$ python3 -q
>>> import numpy as np
>>> np.set_printoptions(precision=2, suppress=True, linewidth=100)
>>> K = np.array([[8, 5],
...     [-6, -6],
...     [-8, 1],
...     [-5, -9],
...     [1, 8],
...     [-6, -5],
...     [6, 6],
...     [-16, -19]])
>>> K
array([[  8,   5],
       [ -6,  -6],
       [ -8,   1],
       [ -5,  -9],
       [  1,   8],
       [ -6,  -5],
       [  6,   6],
       [-16, -19]])
>>> proj = K @ np.linalg.solve(K.T @ K, K.T)
>>> proj @ K[:, 1]
array([  5.,  -6.,   1.,  -9.,   8.,  -5.,   6., -19.])
>>> np.round((np.eye(8) - proj) @ K, 2) + 0
array([[0., 0.],
       [0., 0.],
       [0., 0.],
       [0., 0.],
       [0., 0.],
       [0., 0.],
       [0., 0.],
       [0., 0.]])
>>> np.trace(proj)
np.float64(2.0)
>>> other = np.array([[3, 1, -3], [3, 2, 1]])
>>> np.einsum("ij->j", K)
array([-26, -19])
>>> np.linalg.matrix_rank(np.vstack([K, other.T]))
np.int64(2)
>>> rng = np.random.default_rng(835)
>>> z = rng.permutation(2)
>>> other = K[:, z] * rng.choice([-1, 1], 2)
>>> other
array([[  5,  -8],
       [ -6,   6],
       [  1,   8],
       [ -9,   5],
       [  8,  -1],
       [ -5,   6],
       [  6,  -6],
       [-19,  16]])
>>> U, _, vt = np.linalg.svd(K.T @ other)
>>> np.round(U @ vt, 2) + 0
array([[ 0., -1.],
       [ 1.,  0.]])
>>> def softmax(z):
...     e = np.exp(z - z.max(axis=-1, keepdims=True))
...     return e / e.sum(axis=-1, keepdims=True)
... 
>>> np.round(softmax(10 * K[2]), 2) + 0
array([0., 1.])
>>> np.round(softmax(K[2]), 2) + 0
array([0., 1.])
>>> att = K @ K.T / np.sqrt(2)
>>> softmax(att)[2] @ K
array([-16., -19.])
>>> softmax(att).round(6).argmax(axis=1)
array([0, 7, 7, 7, 4, 7, 0, 7])
>>> other = np.c_[K[:, :1] @ np.array([[6]]), np.array([1, 3, -3, 2, 1, 0, -3, 2])]
>>> other
array([[ 48,   1],
       [-36,   3],
       [-48,  -3],
       [-30,   2],
       [  6,   1],
       [-36,   0],
       [ 36,  -3],
       [-96,   2]])
>>> np.linalg.norm(np.linalg.qr(K)[0].T @ other, axis=0) ** 2 / ((other ** 2).sum(axis=0) + 1e-12)
array([1.  , 0.36])
>>> np.linalg.matrix_rank(other)
np.int64(2)
>>> np.round(np.linalg.norm(other - K @ np.linalg.lstsq(K, other)[0], axis=0), 2) + 0
array([0.  , 4.86])
>>> X = np.load("case3.npy")
>>> X
array([[ 1.  ,  0.  ,  0.  ],
       [ 0.  ,  0.97, -0.26],
       [ 0.  ,  0.26,  0.97]])
>>> np.sort(np.abs(np.linalg.eigvals(X)))
array([1., 1., 1.])
>>> assert X == X.T
Traceback (most recent call last):
  File "<python-input-31>", line 1, in <module>
    assert X == X.T
           ^^^^^^^^
ValueError: The truth value of an array with more than one element is ambiguous. Use a.any() or a.all()
>>> W1 = np.array([[5, 1], [3, 2], [0, 2]])
>>> c = np.array([3, 2])
>>> hid = np.maximum(X @ W1 + c, 0)
>>> (hid > 0).astype(int)
array([[1, 1],
       [1, 1],
       [1, 1]])
>>> np.linalg.matrix_rank(hid)
np.int64(2)
>>> C = np.array([[-1, -3], [3, 0]])
>>> W1 @ C
array([[ -2, -15],
       [  3,  -9],
       [  6,   0]])
>>> (hid @ C).round(6).argmax(axis=1)
array([0, 0, 0])
>>> np.linalg.norm(K, axis=1)
array([ 9.43,  8.49,  8.06, 10.3 ,  8.06,  7.81,  8.49, 24.84])
>>> np.linalg.norm(K, axis=1).argmax()
np.int64(7)
>>> round(float(np.linalg.norm(K[2] - K[1])), 2)
7.28
>>> theta = np.radians(45)
>>> Rm = np.eye(3)
>>> Rm[1, 1] = Rm[2, 2] = np.cos(theta)
>>> Rm[1, 2], Rm[2, 1] = -np.sin(theta), np.sin(theta)
>>> Rm
array([[ 1.  ,  0.  ,  0.  ],
       [ 0.  ,  0.71, -0.71],
       [ 0.  ,  0.71,  0.71]])
>>> other = X @ Rm.T
>>> other
array([[ 1.  ,  0.  ,  0.  ],
       [ 0.  ,  0.87,  0.5 ],
       [ 0.  , -0.5 ,  0.87]])
>>> np.abs(other - X).max(axis=0)
array([0.  , 0.76, 0.76])
>>> np.allclose(X @ X.T, other @ other.T)
True
>>> W0, _ = np.linalg.qr(np.array([[1.4, -0.9, -0.2, 3.3, 1.4, 0.5],
...     [-0.5, -1.8, -0.1, 0.0, -1.3, 1.1],
...     [0.5, 0.2, 1.6, -0.3, -1.5, 0.3],
...     [0.3, -1.2, -0.6, -0.1, -1.5, -1.0],
...     [1.3, 0.3, 0.5, 1.3, 0.2, 0.3],
...     [0.5, -0.1, -0.9, -0.1, -0.8, -0.8]]))
>>> W0
array([[-0.66, -0.34,  0.08,  0.57,  0.2 , -0.28],
       [ 0.24, -0.77, -0.28,  0.03,  0.16,  0.5 ],
       [-0.24,  0.1 , -0.79, -0.36,  0.34, -0.26],
       [-0.14, -0.5 ,  0.15, -0.53, -0.49, -0.44],
       [-0.61,  0.16, -0.12, -0.15, -0.42,  0.62],
       [-0.24, -0.03,  0.51, -0.5 ,  0.64,  0.18]])
>>> other = K / np.sqrt((K ** 2).mean(axis=1, keepdims=True))
>>> np.linalg.matrix_rank(other) == np.linalg.matrix_rank(K)
np.True_
>>> K - K.mean(axis=1, keepdims=True)
array([[ 1.5, -1.5],
       [ 0. ,  0. ],
       [-4.5,  4.5],
       [ 2. , -2. ],
       [-3.5,  3.5],
       [-0.5,  0.5],
       [ 0. ,  0. ],
       [ 1.5, -1.5]])
>>> np.linalg.matrix_rank(K - K.mean(axis=1, keepdims=True))
np.int64(1)
>>> np.linalg.norm(other, axis=1)
array([1.41, 1.41, 1.41, 1.41, 1.41, 1.41, 1.41, 1.41])
>>> other[5]
array([-1.09, -0.91])
>>> O, Rm = np.linalg.qr(W0)
>>> np.abs(np.diag(Rm))
array([1., 1., 1., 1., 1., 1.])
>>> O.shape, Rm.shape
((6, 6), (6, 6))
>>> abs(Rm[0, 0]), round(float(np.linalg.norm(W0[:, 0])), 2)
(np.float64(1.0), 1.0)
>>> Rm.round(2) + 0
array([[1., 0., 0., 0., 0., 0.],
       [0., 1., 0., 0., 0., 0.],
       [0., 0., 1., 0., 0., 0.],
       [0., 0., 0., 1., 0., 0.],
       [0., 0., 0., 0., 1., 0.],
       [0., 0., 0., 0., 0., 1.]])
>>> O, V = np.linalg.qr(W0[:, :5])[0], np.linalg.qr(W0[:, 5:])[0]
>>> sigma = np.linalg.svd(O.T @ V, compute_uv=False)
>>> np.round(np.linalg.norm(O @ O.T - V @ V.T, 2), 2)
np.float64(1.0)
>>> M = np.array([[0, 3, 0, 0], [0, 0, 0, 3], [-5, 0, 0, 0], [0, 0, 2, 0]])
>>> u = np.array([1, -2, -2, 3])
>>> other = M + np.outer(u, np.eye(4)[0])
>>> np.linalg.matrix_rank(np.linalg.inv(other) - np.linalg.inv(M), tol=1e-8)
np.int64(1)
>>> round(np.linalg.det(other) / np.linalg.det(M), 2), round(float(1 + np.linalg.solve(M, u)[0]), 2)
(np.float64(1.4), 1.4)
>>> np.linalg.matrix_rank(other - M)
np.int64(1)
